$ python -q
>>> import numpy as np
>>> np.set_printoptions(precision=1, suppress=True, linewidth=100)
>>> mat = np.load("out0.npy")
>>> mat
array([[ 1, -3, -9, -1],
       [-2, -2, -6, -3],
       [-1,  1,  3, -3],
       [-1,  1,  3, -2],
       [-2,  0,  0,  0],
       [-3,  1,  3,  0]])
>>> U, s, Vt = np.linalg.svd(mat)
>>> np.argmax(s[:-1] / (s[1:] + 1e-6)) + 1
np.int64(3)
>>> s.round(1) + 0
array([12.7,  5.6,  3. ,  0. ])
>>> B = U[:, :3] @ np.diag(s[:3]) @ Vt[:3]
>>> round(float(np.linalg.norm(mat - B, 2)), 1), np.round(s[3], 1)
(0.0, np.float64(0.0))
>>> round(float(np.abs(mat - B).max()), 1)
0.0
>>> np.linalg.matrix_rank(mat, rtol=0.05)
np.int64(3)
>>> U, s, Vt = np.linalg.svd(mat)
>>> evecs = Vt[:(s > 1e-8).sum()]
>>> rng = np.random.default_rng(367)
>>> x = mat[1] + 2 * mat[0] + rng.integers(2) * np.eye(4)[2]
>>> x
array([  0.,  -8., -23.,  -5.])
>>> np.round(evecs.T @ evecs, 1) + 0
array([[1. , 0. , 0. , 0. ],
       [0. , 0.1, 0.3, 0. ],
       [0. , 0.3, 0.9, 0. ],
       [0. , 0. , 0. , 1. ]])
>>> round(np.linalg.norm(x - evecs.T @ evecs @ x), 1)
np.float64(0.3)
>>> np.allclose(evecs.T @ evecs @ x, x)
False
>>> rank = np.linalg.matrix_rank(mat)
>>> rank
np.int64(3)
>>> N = np.linalg.svd(mat)[2][rank:].T
>>> N.shape
(4, 1)
>>> [int(np.linalg.matrix_rank(mat[:i])) for i in range(1, len(mat) + 1)]
[1, 2, 3, 3, 3, 3]
>>> np.round(N @ N.T, 1) + 0
array([[ 0. ,  0. ,  0. ,  0. ],
       [ 0. ,  0.9, -0.3,  0. ],
       [ 0. , -0.3,  0.1,  0. ],
       [ 0. ,  0. ,  0. ,  0. ]])
>>> np.round(N[:, 0] / N[np.abs(N[:, 0]).round(6).argmax(), 0], 1) + 0
array([ 0. ,  1. , -0.3,  0. ])
>>> np.linalg.matrix_rank(mat.T @ mat), np.linalg.matrix_rank(mat @ mat.T)
(np.int64(3), np.int64(3))
>>> np.allclose(mat[:-1].T @ np.linalg.lstsq(mat[:-1].T, mat[-1])[0], mat[-1])
True
>>> np.round(mat @ np.linalg.pinv(mat) @ mat, 1) + 0
array([[ 1., -3., -9., -1.],
       [-2., -2., -6., -3.],
       [-1.,  1.,  3., -3.],
       [-1.,  1.,  3., -2.],
       [-2.,  0.,  0.,  0.],
       [-3.,  1.,  3.,  0.]])
>>> round(float(np.trace(np.linalg.pinv(mat) @ mat)), 1)
3.0
>>> np.unique(mat.round(6), axis=0).shape
(6, 4)
>>> np.linalg.matrix_rank(mat)
np.int64(3)
>>> np.diff(mat, axis=0)
array([[-3,  1,  3, -2],
       [ 1,  3,  9,  0],
       [ 0,  0,  0,  1],
       [-1, -1, -3,  2],
       [-1,  1,  3,  0]])
>>> mat.mean(axis=0)
array([-1.3, -0.3, -1. , -1.5])
>>> np.abs(mat).max()
np.int64(9)
>>> mat.shape
(6, 4)
>>> mat.sum(axis=1)
array([-12, -13,   0,   1,  -2,   1])
>>> F = np.array([[2, 4, -1, -9, 7, -4, 4],
...     [-5, 9, -12, -4, 18, 6, -7],
...     [9, -3, 9, 9, 15, -6, -3],
...     [6, 6, 0, -6, 24, -6, 0]])
>>> r0 = np.array([3, 0])
>>> np.polyval(r0, F[3])
array([ 18,  18,   0, -18,  72, -18,   0])
>>> np.convolve(F[3], r0)
array([ 18,  18,   0, -18,  72, -18,   0,   0])
>>> np.array([np.convolve(row, r0, "same") for row in F])
array([[  6,  12,  -3, -27,  21, -12,  12],
       [-15,  27, -36, -12,  54,  18, -21],
       [ 27,  -9,  27,  27,  45, -18,  -9],
       [ 18,  18,   0, -18,  72, -18,   0]])
>>> np.argsort(-np.linalg.norm(F, axis=0).round(6), kind="stable")[:3]
array([4, 2, 3])
>>> np.linalg.matrix_rank(F, rtol=0.1)
np.int64(3)
>>> [round(float(x), 1) for x in np.linalg.svd(F, compute_uv=False)[:3]]
[36.7, 23.5, 14.0]
>>> A = np.load("dump.npy")
>>> A
array([[ 0,  5,  3, -4, -5, -8,  9, -6,  0, -5],
       [ 1, 19, -9,  5,  5, -5,  9,  9,  7, -1],
       [ 7,  0, 32,  9, -3, -7, -4,  9, -2,  1],
       [ 8,  7,  2, 45,  8,  2, -1, -3,  1,  2],
       [ 8,  2,  4, -1, 42, -9,  5, -7,  0, -3],
       [ 0, -5,  2, -1, -8, 14,  6,  0, -2, -3],
       [-5,  5, -4,  8,  2, -2, 18,  2,  9, -3],
       [-3,  7,  0,  5,  5, -7,  7, 11, -9,  2],
       [ 3,  9, -2,  1,  7, -7,  1,  8, 16,  5],
       [-1, -1, -4, -3,  6, -1,  4,  9, -3, 35]])
>>> Q, Rm = np.linalg.qr(A)
>>> np.round(Q @ Rm, 1) + 0
array([[ 0.,  5.,  3., -4., -5., -8.,  9., -6.,  0., -5.],
       [ 1., 19., -9.,  5.,  5., -5.,  9.,  9.,  7., -1.],
       [ 7.,  0., 32.,  9., -3., -7., -4.,  9., -2.,  1.],
       [ 8.,  7.,  2., 45.,  8.,  2., -1., -3.,  1.,  2.],
       [ 8.,  2.,  4., -1., 42., -9.,  5., -7.,  0., -3.],
       [ 0., -5.,  2., -1., -8., 14.,  6.,  0., -2., -3.],
       [-5.,  5., -4.,  8.,  2., -2., 18.,  2.,  9., -3.],
       [-3.,  7.,  0.,  5.,  5., -7.,  7., 11., -9.,  2.],
       [ 3.,  9., -2.,  1.,  7., -7.,  1.,  8., 16.,  5.],
       [-1., -1., -4., -3.,  6., -1.,  4.,  9., -3., 35.]])
>>> Q.shape, Rm.shape
((10, 10), (10, 10))
>>> round(float(abs(Rm[0, 0])), 1), np.round(np.linalg.norm(A[:, 0]), 1)
(14.9, np.float64(14.9))
>>> W0 = np.array([[1.4, -0.4, -1.1, 2.6, 2.0, 0.8, 1.6, 1.0, 1.7, 0.6],
...     [-1.0, 0.0, -1.1, 1.9, -1.1, -0.9, -0.1, 1.5, -0.6, -0.9],
...     [-0.3, 0.0, -0.2, -0.9, -2.1, -1.0, 0.2, 0.2, -0.1, -1.0],
...     [-1.1, -0.4, 0.4, -0.6, 0.0, -0.7, 0.5, 1.0, -1.4, -1.9],
...     [0.8, -0.1, 0.2, 0.2, 0.8, 1.0, 1.0, 0.8, 0.2, -1.2]])
>>> W0[3] = W0[1] + 0.3 * rng.normal(size=10)
>>> W0
array([[ 1.4, -0.4, -1.1,  2.6,  2. ,  0.8,  1.6,  1. ,  1.7,  0.6],
       [-1. ,  0. , -1.1,  1.9, -1.1, -0.9, -0.1,  1.5, -0.6, -0.9],
       [-0.3,  0. , -0.2, -0.9, -2.1, -1. ,  0.2,  0.2, -0.1, -1. ],
       [-0.8,  0.2, -1.2,  2.7, -1.1, -0.6, -1. ,  1.5, -0.6, -0.7],
       [ 0.8, -0.1,  0.2,  0.2,  0.8,  1. ,  1. ,  0.8,  0.2, -1.2]])
>>> B = W0 / np.sqrt((W0 ** 2).mean(axis=1, keepdims=True))
>>> B[3]
array([-0.7,  0.1, -1. ,  2.2, -0.9, -0.5, -0.8,  1.3, -0.5, -0.6])
>>> np.linalg.matrix_rank(W0 - W0.mean(axis=1, keepdims=True))
np.int64(5)
>>> np.round(W0 - W0.mean(axis=1, keepdims=True), 1) + 0
array([[ 0.4, -1.4, -2.1,  1.6,  1. , -0.2,  0.6,  0. ,  0.7, -0.4],
       [-0.8,  0.2, -0.9,  2.1, -0.9, -0.7,  0.1,  1.7, -0.4, -0.7],
       [ 0.2,  0.5,  0.3, -0.4, -1.6, -0.5,  0.7,  0.7,  0.4, -0.5],
       [-0.6,  0.3, -1.1,  2.8, -0.9, -0.5, -0.8,  1.7, -0.4, -0.5],
       [ 0.4, -0.5, -0.2, -0.2,  0.4,  0.6,  0.6,  0.4, -0.2, -1.6]])
>>> np.linalg.matrix_rank(B) == np.linalg.matrix_rank(W0)
np.True_
>>> np.linalg.norm(B, axis=1)
array([3.2, 3.2, 3.2, 3.2, 3.2])
>>> th = np.radians(30)
>>> Rm = np.eye(4)
>>> Rm[0, 0] = Rm[1, 1] = np.cos(th)
>>> Rm[0, 1], Rm[1, 0] = -np.sin(th), np.sin(th)
>>> Rm
array([[ 0.9, -0.5,  0. ,  0. ],
       [ 0.5,  0.9,  0. ,  0. ],
       [ 0. ,  0. ,  1. ,  0. ],
       [ 0. ,  0. ,  0. ,  1. ]])
>>> B = mat @ Rm.T
>>> round(float(np.linalg.det(Rm)), 1), round(np.trace(Rm), 1)
(1.0, np.float64(3.7))
>>> np.round(np.linalg.svd(mat, compute_uv=False), 1) + 0, np.round(np.linalg.svd(B, compute_uv=False), 1) + 0
(array([12.7,  5.6,  3. ,  0. ]), array([12.7,  5.6,  3. ,  0. ]))
>>> B
array([[ 2.4, -2.1, -9. , -1. ],
       [-0.7, -2.7, -6. , -3. ],
       [-1.4,  0.4,  3. , -3. ],
       [-1.4,  0.4,  3. , -2. ],
       [-1.7, -1. ,  0. ,  0. ],
       [-3.1, -0.6,  3. ,  0. ]])
>>> W1 = np.array([[-1, 1, -2, 1, 0, 2],
...     [-1, -2, 0, 2, 0, 0],
...     [-2, 1, 2, 1, 0, -2],
...     [2, -2, 2, 1, 2, -2],
...     [0, -2, -1, 0, 1, 1],
...     [1, -1, 1, 2, -1, 2],
...     [1, 0, 1, -2, 0, 0],
...     [-1, -2, -1, -2, -1, 2],
...     [-2, 1, 1, -2, 1, 0],
...     [1, 1, 1, -2, 2, -1]])
>>> c = np.array([2, 0, 2, -1, -1, -1])
>>> H = np.maximum(W0 @ W1 + c, 0)
>>> H
array([[7. , 0. , 3.9, 0. , 7.3, 3.8],
       [6.8, 0. , 2.7, 0. , 0. , 0. ],
       [0. , 5. , 0.4, 0. , 0. , 0. ],
       [7.7, 0. , 3.1, 0.3, 0.4, 0. ],
       [0.9, 0. , 0.6, 0.4, 0. , 5.4]])
>>> (H > 0).astype(int)
array([[1, 0, 1, 0, 1, 1],
       [1, 0, 1, 0, 0, 0],
       [0, 1, 1, 0, 0, 0],
       [1, 0, 1, 1, 1, 0],
       [1, 0, 1, 1, 0, 1]])
>>> Z = np.array([[3, 3, 3], [3, 0, 2], [2, 3, 1], [0, 2, 1], [0, 0, 2], [2, 3, 2]])
>>> W1 @ Z
array([[ 0, -1,  2],
       [-9,  1, -5],
       [-3, -4, -5],
       [ 0,  8,  5],
       [-6,  0, -1],
       [ 6, 16,  6],
       [ 5,  2,  2],
       [-7, -4, -8],
       [-1, -7, -3],
       [ 6, -1,  6]])
>>> th = np.radians(72)
>>> Rm = np.eye(10)
>>> Rm[4, 4] = Rm[3, 3] = np.cos(th)
>>> Rm[4, 3], Rm[3, 4] = -np.sin(th), np.sin(th)
>>> Rm
array([[ 1. ,  0. ,  0. ,  0. ,  0. ,  0. ,  0. ,  0. ,  0. ,  0. ],
       [ 0. ,  1. ,  0. ,  0. ,  0. ,  0. ,  0. ,  0. ,  0. ,  0. ],
       [ 0. ,  0. ,  1. ,  0. ,  0. ,  0. ,  0. ,  0. ,  0. ,  0. ],
       [ 0. ,  0. ,  0. ,  0.3,  1. ,  0. ,  0. ,  0. ,  0. ,  0. ],
       [ 0. ,  0. ,  0. , -1. ,  0.3,  0. ,  0. ,  0. ,  0. ,  0. ],
       [ 0. ,  0. ,  0. ,  0. ,  0. ,  1. ,  0. ,  0. ,  0. ,  0. ],
       [ 0. ,  0. ,  0. ,  0. ,  0. ,  0. ,  1. ,  0. ,  0. ,  0. ],
       [ 0. ,  0. ,  0. ,  0. ,  0. ,  0. ,  0. ,  1. ,  0. ,  0. ],
       [ 0. ,  0. ,  0. ,  0. ,  0. ,  0. ,  0. ,  0. ,  1. ,  0. ],
       [ 0. ,  0. ,  0. ,  0. ,  0. ,  0. ,  0. ,  0. ,  0. ,  1. ]])
>>> B = W0 @ Rm.T
>>> np.linalg.svd(W0, compute_uv=False), np.linalg.svd(B, compute_uv=False)
(array([5.3, 5. , 2.2, 1.5, 0.6]), array([5.3, 5. , 2.2, 1.5, 0.6]))
>>> np.allclose(W0 @ W0.T, B @ B.T)
True
>>> np.allclose(np.linalg.norm(W0, axis=1), np.linalg.norm(B, axis=1))
True
>>> round(float(np.linalg.det(Rm)), 1), round(float(np.trace(Rm)), 1)
(1.0, 8.6)
